% ipython --no-banner

In [1]: import numpy as np

In [2]: np.set_printoptions(precision=4, suppress=True, linewidth=140)

In [3]: def rd(a):
   ...:     return np.round(a, 4) + 0
   ...: 

In [4]: X = np.loadtxt("arr.csv", delimiter=",")

In [5]: print(X)
[[-3.  2.  1.  1.  3.  0.  3.  1.]
 [ 3.  0. -3.  1.  2. -2.  2.  0.]
 [ 0.  1. -2. -1. -3.  0. -2. -3.]
 [-2.  3.  3.  3.  3. -1.  1.  2.]
 [ 3. -3.  0. -2. -2.  1.  1.  3.]
 [ 2.  3.  3. -3.  3.  0. -3. -2.]
 [-3.  3.  1.  1.  1.  2.  2.  3.]
 [ 3.  3.  0. -2.  3. -2. -1. -2.]
 [ 6.  2. -8.  4.  9. -6.  9.  1.]]

In [6]: out = X / np.sqrt((X ** 2).mean(axis=1, keepdims=True))

In [7]: print(rd(out[2]))
[ 0.      0.5345 -1.069  -0.5345 -1.6036  0.     -1.069  -1.6036]

In [8]: print(rd(np.linalg.norm(out, axis=1)))
[2.8284 2.8284 2.8284 2.8284 2.8284 2.8284 2.8284 2.8284 2.8284]

In [9]: u = np.array([5, 5, 3])

In [10]: print(np.array([np.convolve(row, u, "same") for row in X]))
[[ -5.   6.  16.  23.  18.  24.  20.  14.]
 [ 15.  -6. -10.   6.   3.   6.   4.   6.]
 [  5.  -5. -12. -26. -18. -19. -25. -21.]
 [  5.  24.  39.  39.  19.   9.  12.  13.]
 [  0.  -6. -19. -20. -11.   4.  23.  18.]
 [ 25.  36.   9.   9.   6.  -6. -25. -19.]
 [  0.  11.  19.  13.  18.  23.  31.  21.]
 [ 30.  24.  -1.   5.  -1.  -6. -21. -13.]
 [ 40. -12. -14.  41.  27.  42.  32.  32.]]

In [11]: x = np.array([3, -1, -1, -1, 1, -2, -2, 2])

In [12]: a = np.maximum(X @ x, 0)

In [13]: print(a)
[ 0. 13.  0.  0. 14.  8.  0. 13. 25.]

In [14]: print(X * (a > 1e-9)[:, None])
[[-0.  0.  0.  0.  0.  0.  0.  0.]
 [ 3.  0. -3.  1.  2. -2.  2.  0.]
 [ 0.  0. -0. -0. -0.  0. -0. -0.]
 [-0.  0.  0.  0.  0. -0.  0.  0.]
 [ 3. -3.  0. -2. -2.  1.  1.  3.]
 [ 2.  3.  3. -3.  3.  0. -3. -2.]
 [-0.  0.  0.  0.  0.  0.  0.  0.]
 [ 3.  3.  0. -2.  3. -2. -1. -2.]
 [ 6.  2. -8.  4.  9. -6.  9.  1.]]

In [15]: print(rd(np.tanh(X @ x)))
[-1.      1.     -0.9951 -1.      1.      1.     -1.      1.      1.    ]

In [16]: print(np.maximum(X @ x, 0) - np.maximum(-X @ x, 0))
[-14.  13.  -3.  -8.  14.   8. -15.  13.  25.]

In [17]: print(np.maximum(X @ (3 * x), 0))
[ 0. 39.  0.  0. 42. 24.  0. 39. 75.]

In [18]: K = np.array([[1.6, -0.3, 0.4, 0.5, -1.3, 0.1],
    ...:     [-0.5, 0.9, -0.3, 2.3, -0.1, 0.2],
    ...:     [0.9, -1.3, 0.0, -0.4, -1.7, -1.0],
    ...:     [0.6, 0.8, -0.9, -0.2, 0.9, 1.7],
    ...:     [0.2, -0.9, -0.2, -1.9, -0.5, 0.9]])

In [19]: rng = np.random.default_rng(54846)

In [20]: K[1] = K[3] + 0.3 * rng.normal(size=6)

In [21]: print(rd(K))
[[ 1.6    -0.3     0.4     0.5    -1.3     0.1   ]
 [ 1.0145  0.4737 -1.1368 -0.5724  0.9261  1.4349]
 [ 0.9    -1.3     0.     -0.4    -1.7    -1.    ]
 [ 0.6     0.8    -0.9    -0.2     0.9     1.7   ]
 [ 0.2    -0.9    -0.2    -1.9    -0.5     0.9   ]]

In [22]: u = np.array([1, 1, 1])

In [23]: print(rd(np.convolve(K[1], u)))
[ 1.0145  1.4881  0.3513 -1.2356 -0.7831  1.7885  2.361   1.4349]

In [24]: print(rd(np.polyval(u, K[1])))
[3.0436 1.698  1.1555 0.7552 2.7839 4.4936]

In [25]: print(rd(np.cross(K[1, :3], K[2, :3])))
[-1.4778 -1.0231 -1.7451]

In [26]: out = K / np.sqrt((K ** 2).mean(axis=1, keepdims=True))

In [27]: print(np.linalg.matrix_rank(K - K.mean(axis=1, keepdims=True)))
5

In [28]: print(rd(np.linalg.norm(out, axis=1)))
[2.4495 2.4495 2.4495 2.4495 2.4495]

In [29]: x = np.array([-1, 2, 1, 3, -1, -3])

In [30]: print(rd(np.einsum("ij,j->i", K, x)))
[  0.7     -8.1519   0.      -6.5    -10.1   ]

In [31]: print(rd(K * x))
[[-1.6    -0.6     0.4     1.5     1.3    -0.3   ]
 [-1.0145  0.9473 -1.1368 -1.7173 -0.9261 -4.3046]
 [-0.9    -2.6     0.     -1.2     1.7     3.    ]
 [-0.6     1.6    -0.9    -0.6    -0.9    -5.1   ]
 [-0.2    -1.8    -0.2    -5.7     0.5    -2.7   ]]

In [32]: print(rd(K @ np.eye(6)[3]))
[ 0.5    -0.5724 -0.4    -0.2    -1.9   ]

In [33]: out = np.array([[6, 5, 3],
    ...:     [8, 9, 5],
    ...:     [7, 0, 9],
    ...:     [0, 6, 5],
    ...:     [9, 1, 3],
    ...:     [5, 6, 8],
    ...:     [6, 5, 6]])

In [34]: basis = np.array([[-2, -2, 0, -2, 0, 1], [-1, -1, 2, 1, 2, -2], [0, 1, 0, -1, -2, -2]])

In [35]: m1 = out @ basis

In [36]: print(m1)
[[-17 -14  10 -10   4 -10]
 [-25 -20  18 -12   8 -20]
 [-14  -5   0 -23 -18 -11]
 [ -6  -1  12   1   2 -22]
 [-19 -16   2 -20  -4   1]
 [-16  -8  12 -12  -4 -23]
 [-17 -11  10 -13  -2 -16]]

In [37]: left, s, Vh = np.linalg.svd(m1)

In [38]: print(np.argmax(s[:-1] / (s[1:] + 1e-6)) + 1)
3

In [39]: out = left[:, :3] @ np.diag(s[:3]) @ Vh[:3]

In [40]: print(np.linalg.matrix_rank(m1, rtol=0.05))
3

In [41]: out = m1[0, 0] * m1[1:] - np.outer(m1[1:, 0], m1[0])

In [42]: print(out)
[[   0  -10  -56  -46  -36   90]
 [   0 -111  140  251  362   47]
 [   0  -67 -144  -77  -10  314]
 [   0    6  156  150  144 -207]
 [   0  -88  -44   44  132  231]
 [   0  -51    0   51  102  102]]

In [43]: print(rd(m1[:, 0] / m1[0, 0]))
[1.     1.4706 0.8235 0.3529 1.1176 0.9412 1.    ]

In [44]: M = np.load("x.npy")

In [45]: print(M)
[[-3 -2 -1]
 [ 0  1  2]
 [ 3  4  5]
 [ 6  7  8]
 [ 9 10 11]
 [12 13 14]]

In [46]: left, s, Vh = np.linalg.svd(M, full_matrices=False)

In [47]: print(rd(np.sqrt((s ** 2).sum())), rd(np.linalg.norm(M)))
32.078 32.078

In [48]: print(rd(left.T @ M @ Vh.T))
[[31.9916  0.      0.    ]
 [ 0.      2.3537  0.    ]
 [ 0.      0.      0.    ]]

In [49]: print(left.shape, s.shape, Vh.shape)
(6, 3) (3,) (3, 3)

In [50]: print(rd(Vh @ Vh.T))
[[1. 0. 0.]
 [0. 1. 0.]
 [0. 0. 1.]]

In [51]: print(rd(left.T @ left))
[[1. 0. 0.]
 [0. 1. 0.]
 [0. 0. 1.]]

In [52]: data = np.load("m.npy")

In [53]: print(data)
[[ 13 -31  -2 -30 -33 -27 -24 -12 -18]
 [-31  89   8  92  83  87  40  48  44]
 [ -2   8   1   9   6   9   0   6   3]
 [-30  92   9  97  82  93  32  54  43]
 [-33  83   6  82  85  75  56  36  46]
 [-27  87   9  93  75  90  24  54  39]
 [-24  40   0  32  56  24  64   0  32]
 [-12  48   6  54  36  54   0  36  18]
 [-18  44   3  43  46  39  32  18  25]]

In [54]: print(np.trace(data))
500

In [55]: print(rd(np.abs(np.linalg.eigvals(data)).max()))
424.3932

In [56]: print((data + data.T) / 2)
[[ 13. -31.  -2. -30. -33. -27. -24. -12. -18.]
 [-31.  89.   8.  92.  83.  87.  40.  48.  44.]
 [ -2.   8.   1.   9.   6.   9.   0.   6.   3.]
 [-30.  92.   9.  97.  82.  93.  32.  54.  43.]
 [-33.  83.   6.  82.  85.  75.  56.  36.  46.]
 [-27.  87.   9.  93.  75.  90.  24.  54.  39.]
 [-24.  40.   0.  32.  56.  24.  64.   0.  32.]
 [-12.  48.   6.  54.  36.  54.   0.  36.  18.]
 [-18.  44.   3.  43.  46.  39.  32.  18.  25.]]

In [57]: print(np.allclose(data @ data.T, data.T @ data))
True

In [58]: w, evecs = np.linalg.eigh(data)

In [59]: x = np.array([0, 2, 2, 2, 3, 1, 1, 2, 1])

In [60]: print(rd(np.linalg.eigvalsh(data[1:, 1:])))
[  0.       0.       0.       0.       0.       0.      73.7671 413.2329]

In [61]: print(rd(evecs * np.abs(w) @ evecs.T))
[[ 13. -31.  -2. -30. -33. -27. -24. -12. -18.]
 [-31.  89.   8.  92.  83.  87.  40.  48.  44.]
 [ -2.   8.   1.   9.   6.   9.   0.   6.   3.]
 [-30.  92.   9.  97.  82.  93.  32.  54.  43.]
 [-33.  83.   6.  82.  85.  75.  56.  36.  46.]
 [-27.  87.   9.  93.  75.  90.  24.  54.  39.]
 [-24.  40.   0.  32.  56.  24.  64.   0.  32.]
 [-12.  48.   6.  54.  36.  54.   0.  36.  18.]
 [-18.  44.   3.  43.  46.  39.  32.  18.  25.]]

In [62]: print((np.sign(evecs[:, -1].round(6)) == np.sign(evecs[0, -1].round(6))).astype(int))
[1 0 0 0 0 0 0 0 0]

In [63]: print(rd(evecs * np.maximum(w, 0) @ evecs.T))
[[ 13. -31.  -2. -30. -33. -27. -24. -12. -18.]
 [-31.  89.   8.  92.  83.  87.  40.  48.  44.]
 [ -2.   8.   1.   9.   6.   9.   0.   6.   3.]
 [-30.  92.   9.  97.  82.  93.  32.  54.  43.]
 [-33.  83.   6.  82.  85.  75.  56.  36.  46.]
 [-27.  87.   9.  93.  75.  90.  24.  54.  39.]
 [-24.  40.   0.  32.  56.  24.  64.   0.  32.]
 [-12.  48.   6.  54.  36.  54.   0.  36.  18.]
 [-18.  44.   3.  43.  46.  39.  32.  18.  25.]]

In [64]: print(rd(x @ data @ x / (x @ x)), rd(w[0]), rd(w[-1]))
321.4286 0.0 424.3932

In [65]: print(np.abs(data).sum(axis=1).max(), rd(np.abs(w).max()))
532 424.3932

In [66]: out = data[0, 0] * data[1:] - np.outer(data[1:, 0], data[0])

In [67]: print(out)
[[   0  196   42  266   56  294 -224  252   14]
 [   0   42    9   57   12   63  -48   54    3]
 [   0  266   57  361   76  399 -304  342   19]
 [   0   56   12   76   16   84  -64   72    4]
 [   0  294   63  399   84  441 -336  378   21]
 [   0 -224  -48 -304  -64 -336  256 -288  -16]
 [   0  252   54  342   72  378 -288  324   18]
 [   0   14    3   19    4   21  -16   18    1]]

In [68]: print(rd(data[:, 0] / data[0, 0]))
[ 1.     -2.3846 -0.1538 -2.3077 -2.5385 -2.0769 -1.8462 -0.9231 -1.3846]

In [69]: print(np.flatnonzero(~out.round(6).any(axis=1)))
[]
